% python3 -q
>>> import numpy as np
>>> from numpy import linalg as LA
>>> np.set_printoptions(suppress=True, linewidth=200)
>>> O, _ = LA.qr(np.array([[-1.4, -0.7, -1.7, -1.7, -1.4, -1.1],
...     [0.0, -1.0, 0.2, -0.6, 1.8, -0.7],
...     [-1.5, -1.0, -1.1, 0.3, 1.2, 1.1],
...     [0.8, 1.2, -0.3, 0.5, -0.3, 1.4],
...     [-1.0, 1.6, 0.7, -0.6, -0.4, 0.3],
...     [0.0, -0.7, 1.4, 0.7, 0.1, -1.0]]))
>>> M = O[:, :6]
>>> M.round(3)
array([[-0.579, -0.103,  0.417,  0.471,  0.401,  0.314],
       [ 0.   , -0.395, -0.153,  0.457, -0.719,  0.306],
       [-0.62 , -0.209,  0.105, -0.678, -0.312,  0.063],
       [ 0.331,  0.375,  0.386, -0.232, -0.126,  0.729],
       [-0.413,  0.757, -0.433,  0.172, -0.194,  0.049],
       [ 0.   , -0.277, -0.675, -0.162,  0.414,  0.519]])
>>> np.round(LA.svd(M, compute_uv=False), 3)
array([1., 1., 1., 1., 1., 1.])
>>> np.round(M @ M.T, 3) + 0
array([[1., 0., 0., 0., 0., 0.],
       [0., 1., 0., 0., 0., 0.],
       [0., 0., 1., 0., 0., 0.],
       [0., 0., 0., 1., 0., 0.],
       [0., 0., 0., 0., 1., 0.],
       [0., 0., 0., 0., 0., 1.]])
>>> Uu, sig, Vt = LA.svd(M, full_matrices=False)
>>> np.round(Vt @ Vt.T, 3) + 0
array([[1., 0., 0., 0., 0., 0.],
       [0., 1., 0., 0., 0., 0.],
       [0., 0., 1., 0., 0., 0.],
       [0., 0., 0., 1., 0., 0.],
       [0., 0., 0., 0., 1., 0.],
       [0., 0., 0., 0., 0., 1.]])
>>> (sig > 1e-8).sum()
np.int64(6)
>>> round(np.sqrt((sig ** 2).sum()), 3), round(LA.norm(M), 3)
(np.float64(2.449), np.float64(2.449))
>>> Uu.shape, sig.shape, Vt.shape
((6, 6), (6,), (6, 6))
